% python3 -q
>>> import numpy as np
>>> import numpy.linalg as la
>>> np.set_printoptions(suppress=True, linewidth=160)
>>> F = np.loadtxt("data.csv", delimiter=",")
>>> print(F.round(2) + 0)
[[0.19 0.03 0.14 0.19 0.08 0.03 0.19 0.14 0.14 0.14]
 [0.03 0.   0.02 0.03 0.01 0.   0.03 0.02 0.02 0.02]
 [0.14 0.02 0.1  0.14 0.06 0.02 0.14 0.1  0.1  0.1 ]
 [0.19 0.03 0.14 0.19 0.08 0.03 0.19 0.14 0.14 0.14]
 [0.08 0.01 0.06 0.08 0.03 0.01 0.08 0.06 0.06 0.06]
 [0.03 0.   0.02 0.03 0.01 0.   0.03 0.02 0.02 0.02]
 [0.19 0.03 0.14 0.19 0.08 0.03 0.19 0.14 0.14 0.14]
 [0.14 0.02 0.1  0.14 0.06 0.02 0.14 0.1  0.1  0.1 ]
 [0.14 0.02 0.1  0.14 0.06 0.02 0.14 0.1  0.1  0.1 ]
 [0.14 0.02 0.1  0.14 0.06 0.02 0.14 0.1  0.1  0.1 ]]
>>> left, s, Vt = la.svd(F)
>>> V = Vt[:(s > 1e-8).sum()]
>>> rng = np.random.default_rng(13)
>>> vec = F[5] + 2 * F[6] + rng.integers(2) * np.eye(10)[0]
>>> print(vec.round(2))
[1.41 0.06 0.29 0.41 0.17 0.06 0.41 0.29 0.29 0.29]
>>> print(la.matrix_rank(np.vstack([F, vec])))
2
>>> print(np.round(V.T @ V, 2) + 0)
[[0.19 0.03 0.14 0.19 0.08 0.03 0.19 0.14 0.14 0.14]
 [0.03 0.   0.02 0.03 0.01 0.   0.03 0.02 0.02 0.02]
 [0.14 0.02 0.1  0.14 0.06 0.02 0.14 0.1  0.1  0.1 ]
 [0.19 0.03 0.14 0.19 0.08 0.03 0.19 0.14 0.14 0.14]
 [0.08 0.01 0.06 0.08 0.03 0.01 0.08 0.06 0.06 0.06]
 [0.03 0.   0.02 0.03 0.01 0.   0.03 0.02 0.02 0.02]
 [0.19 0.03 0.14 0.19 0.08 0.03 0.19 0.14 0.14 0.14]
 [0.14 0.02 0.1  0.14 0.06 0.02 0.14 0.1  0.1  0.1 ]
 [0.14 0.02 0.1  0.14 0.06 0.02 0.14 0.1  0.1  0.1 ]
 [0.14 0.02 0.1  0.14 0.06 0.02 0.14 0.1  0.1  0.1 ]]
>>> print(np.allclose(V.T @ V @ vec, vec))
False
>>> print([round(float(x), 2) for x in la.svd(F, compute_uv=False)[:3]])
[1.0, 0.0, 0.0]
>>> print(la.matrix_rank(F, rtol=0.1))
1
>>> print(np.count_nonzero(F))
100
>>> print(la.matrix_rank(F))
1
>>> print(np.round(F.sum(axis=0), 2))
[1.25 0.18 0.89 1.25 0.53 0.18 1.25 0.89 0.89 0.89]
>>> print(round(np.abs(F).max(), 2))
0.19
>>> vec = np.array([3, 0, 3, 1, 2, 3, 0, 0, 0, 2])
>>> print(np.round(la.eigvalsh(2 * F - np.eye(10)), 2))
[-1. -1. -1. -1. -1. -1. -1. -1. -1.  1.]
>>> print(np.round(F @ F @ vec, 2))
[1.68 0.24 1.2  1.68 0.72 0.24 1.68 1.2  1.2  1.2 ]
>>> print(np.trace(F))
1.0
>>> print(round(float((vec - F @ vec) @ (F @ vec)), 2))
0.0
>>> data = np.load("arr.npy")
>>> print(data)
[[0 0 0 0 1 0]
 [0 0 0 2 1 0]
 [0 0 0 1 1 3]
 [0 0 0 0 2 3]
 [0 0 0 0 0 1]
 [0 0 0 0 0 0]]
>>> print(np.allclose(data[:-1].T @ la.lstsq(data[:-1].T, data[-1])[0], data[-1]))
True
>>> print(np.round(data @ la.pinv(data) @ data, 2) + 0)
[[0. 0. 0. 0. 1. 0.]
 [0. 0. 0. 2. 1. 0.]
 [0. 0. 0. 1. 1. 3.]
 [0. 0. 0. 0. 2. 3.]
 [0. 0. 0. 0. 0. 1.]
 [0. 0. 0. 0. 0. 0.]]
>>> left, s, Vt = la.svd(data)
>>> print(np.argmax(s[:-1] / (s[1:] + 1e-6)) + 1)
3
>>> print(s.round(2) + 0)
[4.97 2.17 1.27 0.   0.   0.  ]
>>> A2 = left[:, :3] @ np.diag(s[:3]) @ Vt[:3]
>>> print(A2.round(2) + 0)
[[0. 0. 0. 0. 1. 0.]
 [0. 0. 0. 2. 1. 0.]
 [0. 0. 0. 1. 1. 3.]
 [0. 0. 0. 0. 2. 3.]
 [0. 0. 0. 0. 0. 1.]
 [0. 0. 0. 0. 0. 0.]]
>>> A2 = data + rng.integers(-2, 3, (6, 3)) @ rng.integers(-2, 3, (3, 6))
>>> print(A2)
[[ 0 10 -2  2  5 10]
 [-8  2  2  4 -3  2]
 [ 2 -8  1 -1 -1 -5]
 [-2  6 -1  0  6  9]
 [ 0 -1 -1 -5  8  0]
 [ 0  2 -2 -6 12  2]]
>>> print(A2 - data)
[[ 0 10 -2  2  4 10]
 [-8  2  2  2 -4  2]
 [ 2 -8  1 -2 -2 -8]
 [-2  6 -1  0  4  6]
 [ 0 -1 -1 -5  8 -1]
 [ 0  2 -2 -6 12  2]]
>>> print(np.abs(A2 - data).sum(axis=1))
[28 20 23 19 16 24]
>>> print(np.round(la.svd(A2 - data, compute_uv=False), 2) + 0)
[22.37 16.73  7.6   0.    0.    0.  ]
>>> print(la.lstsq(F[:-1].T, F[-1])[2])
1
>>> print(round(np.trace(la.pinv(F) @ F), 2))
1.0
>>> print(np.abs(np.diag(la.qr(F)[1])) > 1e-9)
[ True False False False False False False False False False]
>>> print(data.reshape(-1, 2))
[[0 0]
 [0 0]
 [1 0]
 [0 0]
 [0 2]
 [1 0]
 [0 0]
 [0 1]
 [1 3]
 [0 0]
 [0 0]
 [2 3]
 [0 0]
 [0 0]
 [0 1]
 [0 0]
 [0 0]
 [0 0]]
>>> print(data.reshape(2, -1))
[[0 0 0 0 1 0 0 0 0 2 1 0 0 0 0 1 1 3]
 [0 0 0 0 2 3 0 0 0 0 0 1 0 0 0 0 0 0]]
>>> T = data.reshape(6, 2, -1)
>>> print(T[:, 0])
[[0 0 0]
 [0 0 0]
 [0 0 0]
 [0 0 0]
 [0 0 0]
 [0 0 0]]
>>> print(np.einsum("ihd,ihd->ih", T, T))
[[ 0  1]
 [ 0  5]
 [ 0 11]
 [ 0 13]
 [ 0  1]
 [ 0  0]]
>>> print(np.einsum("ihd,jhd->hij", T, T).shape)
(2, 6, 6)
>>> print(T.transpose(1, 0, 2))
[[[0 0 0]
  [0 0 0]
  [0 0 0]
  [0 0 0]
  [0 0 0]
  [0 0 0]]

 [[0 1 0]
  [2 1 0]
  [1 1 3]
  [0 2 3]
  [0 0 1]
  [0 0 0]]]
>>> print(T.sum(axis=1))
[[0 1 0]
 [2 1 0]
 [1 1 3]
 [0 2 3]
 [0 0 1]
 [0 0 0]]
>>> W0 = np.load("out13.npy")
>>> print(W0)
[[-2.95 -3.    0.   -3.    1.    2.    1.   -2.    0.    3.   -2.   -1.    1.  ]
 [ 2.    2.05  2.    3.   -2.   -2.   -2.    1.    2.    2.    3.   -1.   -2.  ]
 [ 1.   -3.   -1.95  3.    1.    3.    2.    2.    3.   -2.    2.   -1.   -2.  ]
 [ 3.    0.   -2.    3.05 -1.    2.    3.   -2.    2.    0.   -2.   -1.    3.  ]
 [ 0.    2.    1.    1.   -0.95  0.    1.    0.   -1.    2.    0.    0.   -3.  ]
 [-2.    1.   -1.    3.   -1.   -0.95 -1.   -3.   -1.   -2.   -3.   -1.    2.  ]
 [ 1.   -2.    2.    1.    0.    3.    2.05 -2.   -3.   -1.    3.   -2.    1.  ]
 [ 1.    3.    3.   -2.   -1.    3.   -1.    1.05 -3.   -1.   -1.    0.    1.  ]
 [-2.   -3.   -2.   -1.    3.   -1.   -2.    3.   -0.95 -2.    0.   -1.    3.  ]
 [ 1.   -3.   -1.   -1.   -3.   -3.    0.   -1.    3.    2.05 -1.   -3.    1.  ]
 [-2.    0.    3.   -3.    1.    0.   -2.    3.    1.    2.   -0.95  3.    3.  ]
 [ 1.   -1.    3.   -1.    3.   -2.    1.   -2.    0.   -2.    3.    3.05  1.  ]
 [-3.   -3.    0.   -3.    1.    2.    1.   -2.    0.    3.   -2.   -1.    1.05]]
>>> r0 = np.array([3, 1, 0])
>>> print(np.round(np.convolve(W0[10], r0), 2))
[-6.   -2.    9.   -6.    0.    1.   -6.    7.    6.    7.   -0.85  8.05 12.    3.    0.  ]
>>> print(np.round(np.cross(W0[10, :3], W0[1, :3]), 2))
[-6.15 10.   -4.1 ]
